$ python3 -q
>>> import numpy as np
>>> from numpy import linalg as LA
>>> np.set_printoptions(precision=2, suppress=True, linewidth=200)
>>> M = np.loadtxt("dump.csv", delimiter=",")
>>> M
array([[ 0.1 , -1.5 ,  1.5 ,  1.5 , -0.4 , -0.6 , -0.7 ,  0.6 ,  0.7 ,  1.3 , -0.3 ,  1.6 ],
       [ 0.44, -0.54, -0.98,  2.19,  0.26, -0.49,  1.42, -1.3 ,  0.27, -0.27,  1.44,  1.87],
       [-1.3 ,  0.1 ,  1.9 , -1.  ,  0.8 , -0.5 , -0.4 ,  0.  ,  0.4 ,  0.1 , -0.5 , -1.6 ],
       [ 0.5 , -0.4 ,  2.3 , -0.1 , -0.4 , -0.8 , -1.1 , -0.4 ,  1.8 ,  0.4 , -0.1 ,  0.3 ],
       [ 0.5 , -0.5 , -0.9 ,  2.2 ,  0.2 , -0.6 ,  1.4 , -1.3 ,  0.3 , -0.3 ,  1.5 ,  1.9 ],
       [-2.4 ,  1.6 , -1.2 ,  0.6 ,  1.2 ,  0.6 , -0.6 , -0.4 ,  0.9 , -1.1 ,  0.7 ,  1.  ],
       [ 2.1 , -1.8 ,  1.3 ,  0.8 , -1.4 , -0.3 , -2.2 ,  1.  , -1.1 ,  1.4 , -0.1 ,  0.1 ],
       [ 0.9 , -1.8 , -2.1 ,  0.4 ,  0.1 ,  1.7 ,  1.6 ,  0.2 ,  0.4 , -0.2 , -0.5 ,  0.3 ],
       [ 0.2 , -0.2 , -0.9 ,  0.6 ,  0.3 ,  0.5 , -0.6 , -0.5 ,  0.3 , -0.8 , -0.4 , -0.3 ],
       [ 0.2 , -0.5 , -1.  , -0.9 ,  0.4 ,  0.1 , -1.2 ,  2.  ,  1.4 , -2.8 , -2.  , -2.  ],
       [-0.3 ,  1.4 ,  0.7 ,  1.4 ,  0.1 , -0.1 ,  0.8 , -0.4 ,  0.3 ,  0.4 ,  1.2 ,  0.4 ]])
>>> print(LA.matrix_rank(M, rtol=0.1))
9
>>> np.argsort(-LA.norm(M, axis=0).round(6), kind="stable")[:3]
array([ 2, 11,  3])
>>> round(float(LA.norm(M, 2) / LA.norm(M)), 2)
0.59
>>> LA.cond(M) > 100
np.True_
>>> U, sv, VT = LA.svd(M)
>>> sv
array([7.31, 6.45, 5.2 , 3.75, 2.65, 2.23, 1.51, 1.42, 1.3 , 0.58, 0.01])
>>> B = U[:, :10] @ np.diag(sv[:10]) @ VT[:10]
>>> round(LA.norm(M - B) / LA.norm(M), 2)
np.float64(0.0)
>>> round(np.abs(M - B).max(), 2)
np.float64(0.01)
>>> LA.matrix_rank(M, rtol=0.05)
np.int64(10)
>>> B.round(2) + 0
array([[ 0.1 , -1.5 ,  1.5 ,  1.5 , -0.4 , -0.6 , -0.7 ,  0.6 ,  0.7 ,  1.3 , -0.3 ,  1.6 ],
       [ 0.44, -0.54, -0.98,  2.19,  0.25, -0.49,  1.42, -1.3 ,  0.27, -0.27,  1.44,  1.87],
       [-1.3 ,  0.1 ,  1.9 , -1.  ,  0.8 , -0.5 , -0.4 ,  0.  ,  0.4 ,  0.1 , -0.5 , -1.6 ],
       [ 0.5 , -0.4 ,  2.3 , -0.1 , -0.4 , -0.8 , -1.1 , -0.4 ,  1.8 ,  0.4 , -0.1 ,  0.3 ],
       [ 0.5 , -0.5 , -0.9 ,  2.2 ,  0.21, -0.6 ,  1.4 , -1.3 ,  0.3 , -0.3 ,  1.5 ,  1.9 ],
       [-2.4 ,  1.6 , -1.2 ,  0.6 ,  1.2 ,  0.6 , -0.6 , -0.4 ,  0.9 , -1.1 ,  0.7 ,  1.  ],
       [ 2.1 , -1.8 ,  1.3 ,  0.8 , -1.4 , -0.3 , -2.2 ,  1.  , -1.1 ,  1.4 , -0.1 ,  0.1 ],
       [ 0.9 , -1.8 , -2.1 ,  0.4 ,  0.1 ,  1.7 ,  1.6 ,  0.2 ,  0.4 , -0.2 , -0.5 ,  0.3 ],
       [ 0.2 , -0.2 , -0.9 ,  0.6 ,  0.3 ,  0.5 , -0.6 , -0.5 ,  0.3 , -0.8 , -0.4 , -0.3 ],
       [ 0.2 , -0.5 , -1.  , -0.9 ,  0.4 ,  0.1 , -1.2 ,  2.  ,  1.4 , -2.8 , -2.  , -2.  ],
       [-0.3 ,  1.4 ,  0.7 ,  1.4 ,  0.1 , -0.1 ,  0.8 , -0.4 ,  0.3 ,  0.4 ,  1.2 ,  0.4 ]])
>>> f = np.array([0, 2])
>>> np.polyval(f, B[5])
array([2., 2., 2., 2., 2., 2., 2., 2., 2., 2., 2., 2.])
>>> t = np.radians(30)
>>> R = np.eye(12)
>>> R[6, 6] = R[4, 4] = np.cos(t)
>>> R[6, 4], R[4, 6] = -np.sin(t), np.sin(t)
>>> R
array([[ 1.  ,  0.  ,  0.  ,  0.  ,  0.  ,  0.  ,  0.  ,  0.  ,  0.  ,  0.  ,  0.  ,  0.  ],
       [ 0.  ,  1.  ,  0.  ,  0.  ,  0.  ,  0.  ,  0.  ,  0.  ,  0.  ,  0.  ,  0.  ,  0.  ],
       [ 0.  ,  0.  ,  1.  ,  0.  ,  0.  ,  0.  ,  0.  ,  0.  ,  0.  ,  0.  ,  0.  ,  0.  ],
       [ 0.  ,  0.  ,  0.  ,  1.  ,  0.  ,  0.  ,  0.  ,  0.  ,  0.  ,  0.  ,  0.  ,  0.  ],
       [ 0.  ,  0.  ,  0.  ,  0.  ,  0.87,  0.  ,  0.5 ,  0.  ,  0.  ,  0.  ,  0.  ,  0.  ],
       [ 0.  ,  0.  ,  0.  ,  0.  ,  0.  ,  1.  ,  0.  ,  0.  ,  0.  ,  0.  ,  0.  ,  0.  ],
       [ 0.  ,  0.  ,  0.  ,  0.  , -0.5 ,  0.  ,  0.87,  0.  ,  0.  ,  0.  ,  0.  ,  0.  ],
       [ 0.  ,  0.  ,  0.  ,  0.  ,  0.  ,  0.  ,  0.  ,  1.  ,  0.  ,  0.  ,  0.  ,  0.  ],
       [ 0.  ,  0.  ,  0.  ,  0.  ,  0.  ,  0.  ,  0.  ,  0.  ,  1.  ,  0.  ,  0.  ,  0.  ],
       [ 0.  ,  0.  ,  0.  ,  0.  ,  0.  ,  0.  ,  0.  ,  0.  ,  0.  ,  1.  ,  0.  ,  0.  ],
       [ 0.  ,  0.  ,  0.  ,  0.  ,  0.  ,  0.  ,  0.  ,  0.  ,  0.  ,  0.  ,  1.  ,  0.  ],
       [ 0.  ,  0.  ,  0.  ,  0.  ,  0.  ,  0.  ,  0.  ,  0.  ,  0.  ,  0.  ,  0.  ,  1.  ]])
>>> B = M @ R.T
>>> LA.svd(M, compute_uv=False), LA.svd(B, compute_uv=False)
(array([7.31, 6.45, 5.2 , 3.75, 2.65, 2.23, 1.51, 1.42, 1.3 , 0.58, 0.01]), array([7.31, 6.45, 5.2 , 3.75, 2.65, 2.23, 1.51, 1.42, 1.3 , 0.58, 0.01]))
>>> print(np.allclose(M @ M.T, B @ B.T))
True
>>> np.allclose(LA.norm(M, axis=1), LA.norm(B, axis=1))
True
